$ python3 -q
>>> import numpy as np
>>> np.set_printoptions(suppress=True, linewidth=160)
>>> tidy = lambda a: np.round(a, 2) + 0
>>> arr = np.loadtxt("case4.csv", delimiter=",")
>>> arr
array([[0., 0., 0.],
       [0., 0., 0.],
       [0., 3., 2.],
       [6., 0., 4.],
       [0., 4., 4.],
       [4., 0., 0.],
       [6., 0., 4.],
       [0., 0., 0.],
       [2., 2., 4.],
       [0., 6., 4.],
       [0., 2., 0.],
       [0., 2., 0.],
       [0., 1., 0.],
       [0., 1., 0.],
       [6., 0., 4.],
       [0., 0., 0.],
       [0., 0., 0.],
       [0., 0., 0.],
       [0., 1., 0.],
       [0., 0., 0.],
       [6., 0., 4.],
       [0., 0., 0.],
       [0., 2., 0.],
       [0., 2., 0.],
       [0., 0., 0.],
       [0., 2., 0.],
       [3., 0., 0.],
       [0., 0., 0.],
       [0., 0., 0.],
       [1., 1., 2.],
       [1., 1., 2.],
       [3., 0., 0.],
       [0., 2., 0.],
       [2., 0., 0.],
       [5., 0., 2.],
       [0., 0., 0.],
       [4., 0., 4.],
       [0., 4., 0.],
       [1., 0., 0.],
       [3., 0., 0.],
       [0., 5., 2.]])
>>> # row 1 repeats row 0
>>> basis = arr[[28, 30]].astype(float)
>>> for _ in range(4):
...     labels = np.linalg.norm(arr[:, None] - basis, axis=-1).argmin(axis=1)
...     basis = np.array([arr[labels == j].mean(axis=0) for j in range(2)])
... 
>>> labels
array([0, 0, 0, 1, 1, 0, 1, 0, 1, 1, 0, 0, 0, 0, 1, 0, 0, 0, 0, 0, 1, 0, 0, 0, 0, 0, 0, 0, 0, 0, 0, 0, 0, 0, 1, 0, 1, 0, 0, 0, 0])
>>> np.abs(basis[1] - basis[0]).argmax()
np.int64(2)
>>> tidy(basis[1] - basis[0])
array([3.33, 0.43, 3.53])
>>> Xc = (arr - arr.mean(axis=0)) / arr.std(axis=0)
>>> np.argwhere(np.abs(Xc) > 2)
array([[ 3,  0],
       [ 6,  0],
       [ 9,  1],
       [14,  0],
       [20,  0],
       [40,  1]])
>>> coef = np.linalg.lstsq(np.delete(Xc, 2, axis=1), Xc[:, 2])[0]
>>> tidy(coef)
array([0.8 , 0.56])
>>> np.abs(coef).argmax()
np.int64(0)
>>> Xc = arr - arr.mean(axis=0)
>>> V = np.linalg.svd(Xc)[2][:2]
>>> A2 = Xc - Xc @ V.T @ V
>>> print(np.linalg.norm(A2, axis=1).round(6).argmax())
37
>>> tidy((Xc @ V.T).std(axis=0))
array([2.36, 1.72])
>>> cov = np.cov(arr, rowvar=False)
>>> tidy(np.corrcoef(arr.T))
array([[ 1.  , -0.37,  0.6 ],
       [-0.37,  1.  ,  0.26],
       [ 0.6 ,  0.26,  1.  ]])
>>> np.argsort(-arr.std(axis=0).round(6), kind="stable")
array([0, 2, 1])
>>> np.argwhere(np.triu(np.abs(np.corrcoef(arr.T)) > 0.8, 1))
array([], shape=(0, 2), dtype=int64)
>>> cov.shape
(3, 3)
>>> print(tidy(np.corrcoef(arr[:, 2], arr[:, 1])[0, 1]))
0.26
